>>> import numpy as np
>>> from numpy import linalg as LA
>>> np.set_printoptions(precision=1, suppress=True, linewidth=100, legacy="1.25")
>>> X = np.array([[-3, 0, 0, 0, 0],
...     [0, 0, 0, 0, 2],
...     [0, 0, 0, -3, 0],
...     [0, 0, 3, 0, 0],
...     [0, 3, 0, 0, 0]])
>>> x = np.array([3, 3, 5, 3, 2])
>>> h = np.maximum(X @ x, 0)
>>> print(np.maximum(X @ x, 0) - np.maximum(-X @ x, 0))
[-9  4 -9 15  9]
>>> print(np.tanh(X @ x))
[-1.  1. -1.  1.  1.]
>>> print(X * (h > 1e-9)[:, None])
[[0 0 0 0 0]
 [0 0 0 0 2]
 [0 0 0 0 0]
 [0 0 3 0 0]
 [0 3 0 0 0]]
>>> print(LA.pinv(X))
[[-0.3  0.   0.   0.   0. ]
 [ 0.   0.   0.   0.   0.3]
 [ 0.   0.   0.   0.3  0. ]
 [ 0.   0.  -0.3  0.   0. ]
 [ 0.   0.5  0.   0.   0. ]]
>>> print(X @ X.T)
[[9 0 0 0 0]
 [0 4 0 0 0]
 [0 0 9 0 0]
 [0 0 0 9 0]
 [0 0 0 0 9]]
>>> x = np.array([1, 1, 1, 1, 0])
>>> print(X @ np.ones(5))
[-3.  2. -3.  3.  3.]
>>> print((X * x).sum(axis=1))
[-3  0 -3  3  3]
>>> print(X * x)
[[-3  0  0  0  0]
 [ 0  0  0  0  0]
 [ 0  0  0 -3  0]
 [ 0  0  3  0  0]
 [ 0  3  0  0  0]]
>>> print(X @ x)
[-3  0 -3  3  3]
>>> K = np.load("a.npy")
>>> print(K)
[[23  1  0 -1  0]
 [ 2 24  1  2  1]
 [ 1  0 17  1 -2]
 [-1  1  0 20 -1]
 [ 2 -2 -2  1 21]]
>>> x = np.array([-4, -6, -6, -2, -6])
>>> y = K @ x
>>> c, lr = np.zeros(5), 1 / LA.norm(K, 2) ** 2
>>> for i in range(6):
...     c -= lr * K.T @ (K @ c - y)
...     if i % 1 == 0: print(i, round(LA.norm(K @ c - y), 1))
... 
0 70.7
1 40.5
2 23.9
3 14.2
4 8.5
5 5.1
>>> print(round(float(LA.cond(K)), 1))
1.6
>>> B = K / LA.norm(K, axis=1, keepdims=True)
>>> G = B @ B.T
>>> print(round(np.degrees(np.arccos(np.clip(G[2, 1], -1, 1))), 1))
87.4
>>> print(G[2].round(1) + 0)
[ 0.1  0.   1.   0.1 -0.2]
>>> print(G.round(1) + 0)
[[ 1.   0.1  0.1 -0.1  0.1]
 [ 0.1  1.   0.   0.1  0. ]
 [ 0.1  0.   1.   0.1 -0.2]
 [-0.1  0.1  0.1  1.   0. ]
 [ 0.1  0.  -0.2  0.   1. ]]
>>> print((G - 2 * np.eye(5)).round(6).argmax(axis=1))
[1 3 3 1 0]
>>> print(LA.norm(B, axis=1))
[1. 1. 1. 1. 1.]
>>> rng = np.random.default_rng(7745)
>>> B = K + rng.integers(-2, 3, (5, 4)) @ rng.integers(-2, 3, (4, 5))
>>> print(B)
[[22 -2 -6 -5 -1]
 [ 1 21 -3 -1 -4]
 [ 0  6 16  6 -6]
 [ 3 -4 -5 15  3]
 [ 8 -5  1  0 25]]
>>> print(np.abs(B - K).sum(axis=1))
[15 16 17 23 17]
>>> print(B - K)
[[-1 -3 -6 -4 -1]
 [-1 -3 -4 -3 -5]
 [-1  6 -1  5 -4]
 [ 4 -5 -5 -5  4]
 [ 6 -3  3 -1  4]]
>>> Uu, sigma, Vh = LA.svd(K, full_matrices=False)
>>> print(np.cumsum(sigma ** 2) / np.sum(sigma ** 2))
[0.3 0.5 0.7 0.9 1. ]
>>> print(np.round(Vh @ Vh.T, 1) + 0)
[[1. 0. 0. 0. 0.]
 [0. 1. 0. 0. 0.]
 [0. 0. 1. 0. 0.]
 [0. 0. 0. 1. 0.]
 [0. 0. 0. 0. 1.]]
>>> print(sigma)
[25.3 23.5 21.4 19.2 16. ]
>>> print(np.round(Uu.T @ Uu, 1) + 0)
[[1. 0. 0. 0. 0.]
 [0. 1. 0. 0. 0.]
 [0. 0. 1. 0. 0.]
 [0. 0. 0. 1. 0.]
 [0. 0. 0. 0. 1.]]
>>> print(round(np.sqrt((sigma ** 2).sum()), 1), np.round(LA.norm(K), 1))
47.6 47.6
>>> print(LA.eigvals(K))
[16.7 25.  23.2 19.5 20.6]
>>> F = np.load("m.npy")
>>> print(F)
[[ 0 -3 -1]
 [ 3  0  1]
 [ 1 -1  0]]
>>> # rows and columns are dependent
>>> Uu, sigma, Vh = LA.svd(F)
>>> evecs = Vh[:(sigma > 1e-8).sum()]
>>> x = F[2] + -1 * F[0] + rng.integers(2) * np.eye(3)[1]
>>> print(x)
[1. 2. 1.]
>>> print(np.diag(evecs.T @ evecs))
[0.9 0.9 0.2]
>>> print(np.round(LA.norm(x - evecs.T @ evecs @ x), 1))
0.0
>>> print(LA.matrix_rank(np.vstack([F, x])))
2
>>> data = np.load("sample12.npy")
>>> print(data)
[[ 4. -3.  2. -1.]
 [ 4. -4.  3. -1.]
 [ 4. -5.  4. -1.]
 [ 4. -5.  3.  0.]]
>>> B = data[0, 0] * data[1:] - np.outer(data[1:, 0], data[0])
>>> print(B)
[[ 0. -4.  4.  0.]
 [ 0. -8.  8.  0.]
 [ 0. -8.  4.  4.]]
>>> print(LA.matrix_rank(B), LA.matrix_rank(data))
2 3
>>> labels = rng.permutation(4)
>>> print(labels)
[0 1 3 2]
>>> B = data[labels][:, labels]
>>> print(np.trace(B))
4.0
>>> print(np.diag(B))
[ 4. -4.  0.  4.]
>>> print(np.round(LA.det(B), 1), round(float(LA.det(data[labels])), 1))
0.0 0.0
>>> W0 = np.array([[0, 0, 0, 1], [0, 0, 0, 1], [0, 0, 0, 0], [1, 1, 0, 0]])
>>> print(W0)
[[0 0 0 1]
 [0 0 0 1]
 [0 0 0 0]
 [1 1 0 0]]
>>> # rows 0 and 1 are equal
>>> print(round(float(LA.eigvalsh(W0).min()), 1))
-1.4
>>> print(np.round(LA.det(2 * W0), 1), np.round(LA.det(W0), 1))
0.0 0.0
>>> print(np.kron(np.eye(2, dtype=int), W0))
[[0 0 0 1 0 0 0 0]
 [0 0 0 1 0 0 0 0]
 [0 0 0 0 0 0 0 0]
 [1 1 0 0 0 0 0 0]
 [0 0 0 0 0 0 0 1]
 [0 0 0 0 0 0 0 1]
 [0 0 0 0 0 0 0 0]
 [0 0 0 0 1 1 0 0]]
>>> print(np.round(np.poly(W0), 1) + 0)
[ 1.  0. -2.  0.  0.]
>>> r0 = np.array([4, 9, 3])
>>> print(np.array([np.convolve(row, r0, "same") for row in W0]))
[[ 0  0  4  9]
 [ 0  0  4  9]
 [ 0  0  0  0]
 [13 12  3  0]]
>>> Uu, sigma, Vh = LA.svd(W0, full_matrices=False)
>>> print((sigma > 1e-8).sum())
2
>>> print(sigma)
[ 1.4  1.4 -0.   0. ]
>>> print(Uu.T @ W0 @ Vh.T)
[[1.4 0.  0.  0. ]
 [0.  1.4 0.  0. ]
 [0.  0.  0.  0. ]
 [0.  0.  0.  0. ]]
>>> print(np.round(Vh @ Vh.T, 1) + 0)
[[1. 0. 0. 0.]
 [0. 1. 0. 0.]
 [0. 0. 1. 0.]
 [0. 0. 0. 1.]]
>>> print(Uu.shape, sigma.shape, Vh.shape)
(4, 4) (4,) (4, 4)
>>> print(np.allclose(Uu * sigma @ Vh, W0))
True
>>> print(sigma / sigma[0])
[ 1.  1. -0.  0.]
>>> r = LA.matrix_rank(W0)
>>> print(r)
2
>>> ns = LA.svd(W0)[2][r:].T
>>> print(np.allclose(W0 @ ns, 0))
True
>>> print(ns @ ns.T)
[[ 0.5 -0.5  0.   0. ]
 [-0.5  0.5  0.   0. ]
 [ 0.   0.   1.   0. ]
 [ 0.   0.   0.   0. ]]
>>> arr = np.array([[-4.0, -1.0, 0.0, 0.0, 0.0, 0.0, 0.0, 0.0],
...     [-1.0, 2.0, -1.0, 0.0, 0.0, 0.0, 0.0, 0.0],
...     [0.0, -1.0, -4.0, -1.0, 0.0, 0.0, 0.0, 0.0],
...     [0.0, 0.0, -1.0, -3.0, -1.0, 0.0, 0.0, 0.0],
...     [0.0, 0.0, 0.0, -1.0, 1.0, -1.0, 0.0, 0.0],
...     [0.0, 0.0, 0.0, 0.0, -1.0, -2.0, -1.0, 0.0],
...     [0.0, 0.0, 0.0, 0.0, 0.0, -1.0, -4.0, -1.0],
...     [0.0, 0.0, 0.0, 0.0, 0.0, 0.0, -1.0, 3.0]])
>>> x = np.array([6, -3, -8, -9, 3, 7, 7, 9])
>>> print(arr @ np.eye(8)[1])
[-1.  2. -1.  0.  0.  0.  0.  0.]
>>> print(arr @ np.ones(8))
[-5.  0. -6. -5. -1. -4. -6.  2.]
>>> print(arr * x)
[[-24.   3.  -0.  -0.   0.   0.   0.   0.]
 [ -6.  -6.   8.  -0.   0.   0.   0.   0.]
 [  0.   3.  32.   9.   0.   0.   0.   0.]
 [  0.  -0.   8.  27.  -3.   0.   0.   0.]
 [  0.  -0.  -0.   9.   3.  -7.   0.   0.]
 [  0.  -0.  -0.  -0.  -3. -14.  -7.   0.]
 [  0.  -0.  -0.  -0.   0.  -7. -28.  -9.]
 [  0.  -0.  -0.  -0.   0.   0.  -7.  27.]]
>>> print(np.einsum("ij,j->i", arr, x))
[-21.  -4.  44.  32.   5. -24. -44.  20.]
>>> print(LA.norm(arr @ x) <= LA.norm(arr, 2) * LA.norm(x) + 1e-9)
True
>>> print((arr * x).sum(axis=1))
[-21.  -4.  44.  32.   5. -24. -44.  20.]
>>> print(LA.matrix_power(arr, 3))
[[-70. -14.  -6.  -1.   0.   0.   0.   0.]
 [-14.   8. -15.  -5.  -1.   0.   0.   0.]
 [ -6. -15. -81. -40.  -6.  -1.   0.   0.]
 [ -1.  -5. -40. -42. -10.  -4.  -1.   0.]
 [  0.  -1.  -6. -10.   0.  -6.  -5.  -1.]
 [  0.   0.  -1.  -4.  -6. -19. -31.  -3.]
 [  0.   0.   0.  -1.  -5. -31. -79. -15.]
 [  0.   0.   0.   0.  -1.  -3. -15.  29.]]
>>> print(arr @ arr)
[[17.  2.  1.  0.  0.  0.  0.  0.]
 [ 2.  6.  2.  1.  0.  0.  0.  0.]
 [ 1.  2. 18.  7.  1.  0.  0.  0.]
 [ 0.  1.  7. 11.  2.  1.  0.  0.]
 [ 0.  0.  1.  2.  3.  1.  1.  0.]
 [ 0.  0.  0.  1.  1.  6.  6.  1.]
 [ 0.  0.  0.  0.  1.  6. 18.  1.]
 [ 0.  0.  0.  0.  0.  1.  1. 10.]]
>>> LA.determinant(arr)
Traceback (most recent call last):
  File "<python-input-95>", line 1, in <module>
    LA.determinant(arr)
    ^^^^^^^^^^^^^^
AttributeError: module 'numpy.linalg' has no attribute 'determinant'
>>> print((arr + arr.T) / 2)
[[-4. -1.  0.  0.  0.  0.  0.  0.]
 [-1.  2. -1.  0.  0.  0.  0.  0.]
 [ 0. -1. -4. -1.  0.  0.  0.  0.]
 [ 0.  0. -1. -3. -1.  0.  0.  0.]
 [ 0.  0.  0. -1.  1. -1.  0.  0.]
 [ 0.  0.  0.  0. -1. -2. -1.  0.]
 [ 0.  0.  0.  0.  0. -1. -4. -1.]
 [ 0.  0.  0.  0.  0.  0. -1.  3.]]
>>> print(np.sort(np.abs(LA.eigvals(arr))))
[1.5 1.8 2.3 2.7 3.1 4.1 4.6 4.8]
>>> m1 = np.load("mat.npy")
>>> print(m1)
[[ -1.9  17.6  -4.9  -7.8]
 [  0.4  14.9   6.1  11.8]
 [ 16.5   6.7   8.9  -1.3]
 [  5.4   0.5 -19.    3. ]
 [-14.4  -7.5  11.5  -1.8]
 [ -2.4  -4.4  19.3   2. ]
 [ 11.5  12.6   9.8   3.6]
 [  3.3  -9.  -17.5   2. ]
 [  3.3  -1.2  -3.7 -19.3]
 [  7.6   6.7  13.6 -10.6]
 [ -1.3  16.  -10.5  -5.7]
 [  7.6  11.4  -2.6 -14.4]
 [  4.6  -4.2 -12.1 -14.7]
 [  8.4  11.8  13.7   1.3]]
>>> Ac = m1 - m1.mean(axis=0)
>>> Uu, sigma, Vh = LA.svd(Ac, full_matrices=False)
>>> print(np.round(Ac.mean(axis=0), 1) + 0)
[0. 0. 0. 0.]
>>> print(sigma)
[46.8 34.7 30.  23.8]
>>> print((np.sign(Uu[:, 0]) == np.sign(Uu[0, 0])).astype(int))
[1 0 0 1 0 0 0 1 1 0 1 1 1 0]
>>> print(np.abs(Uu[:, 0]).argmax())
7
>>> print(np.round(Vh[0] * np.sign(Vh[0, np.abs(Vh[0]).argmax()]), 1) + 0)
[0.  0.2 0.9 0.3]
>>> x = np.array([-1, 1, -5, 4])
>>> y = m1 @ x
>>> print(np.round(LA.pinv(m1) @ m1, 1) + 0)
[[1. 0. 0. 0.]
 [0. 1. 0. 0.]
 [0. 0. 1. 0.]
 [0. 0. 0. 1.]]
>>> print(LA.lstsq(m1, y)[0])
[-1.  1. -5.  4.]
>>> y = y + 0.3 * rng.normal(size=14)
>>> print(y)
[  13.5   31.1  -59.8  101.9  -58.5  -90.9  -33.6   83.   -63.3 -111.    47.1  -40.9   -7.4  -60.1]
>>> c, *_ = LA.lstsq(m1, y)
>>> print(np.round(m1.T @ (y - m1 @ c), 1) + 0)
[0. 0. 0. 0.]
>>> q, _ = LA.qr(np.array([[0.8, 0.2, 0.1, 1.1, -0.3, -0.1, 0.7, 0.0],
...     [-0.8, -1.6, 1.5, -0.8, 0.3, -0.3, -0.2, -0.9],
...     [-2.0, -0.8, 0.2, -0.7, 1.3, -0.1, 2.3, 0.3],
...     [1.3, 0.7, -0.9, -1.0, 0.2, -1.9, 0.5, -2.3],
...     [1.0, -0.7, -0.4, 0.5, 1.6, -0.1, -0.1, 0.0],
...     [0.2, 0.2, 0.8, -0.2, 0.9, 0.4, 1.6, 0.0],
...     [-1.2, -0.3, 1.3, -0.5, -1.8, 1.5, -0.4, -1.3],
...     [-0.1, 0.7, 1.3, 0.6, -0.8, 0.8, 0.2, -0.2]]))
>>> A = 2 * q
>>> print(A.round(1) + 0)
[[-0.5 -0.1  0.4  0.9  0.2 -0.9 -1.4 -0.2]
 [ 0.5 -1.4  0.8 -0.6  0.2 -0.7  0.3 -0.3]
 [ 1.3  0.  -0.7  0.  -1.  -0.5 -0.6  0.5]
 [-0.8  0.2 -0.2 -1.5  0.  -0.6 -0.5  0.7]
 [-0.7 -1.2  0.   0.4 -0.5  0.8 -0.1  1.1]
 [-0.1  0.1  0.8 -0.5 -1.2  0.7 -0.5 -0.8]
 [ 0.8  0.2  0.7 -0.3  1.   0.9 -0.9  0.6]
 [ 0.1  0.8  1.2  0.3 -0.5 -0.5  0.6  1. ]]
>>> P = np.triu(np.array([[2, 1, 1, 0], [0, 1, 0, 2], [3, 3, 2, 1], [1, 3, 1, 2]]), 1) + np.eye(4)
>>> B = P @ W0 @ LA.inv(P)
>>> print(round(LA.det(B), 1))
0.0
>>> print(np.round(np.poly(B), 1) + 0)
[ 1.  0. -2.  0.  0.]
>>> print(B)
[[ 0.  0.  0.  2.]
 [ 2.  0. -2.  3.]
 [ 1.  0. -1.  1.]
 [ 1.  0. -1.  1.]]
>>> print(np.trace(B), np.trace(W0))
0.0 0
>>> print(P @ W0 - W0 @ P)
[[ 0.  0.  0.  1.]
 [ 2.  2.  0.  0.]
 [ 1.  1.  0.  0.]
 [ 0. -1. -1. -2.]]
>>> print(LA.matrix_rank(B))
2
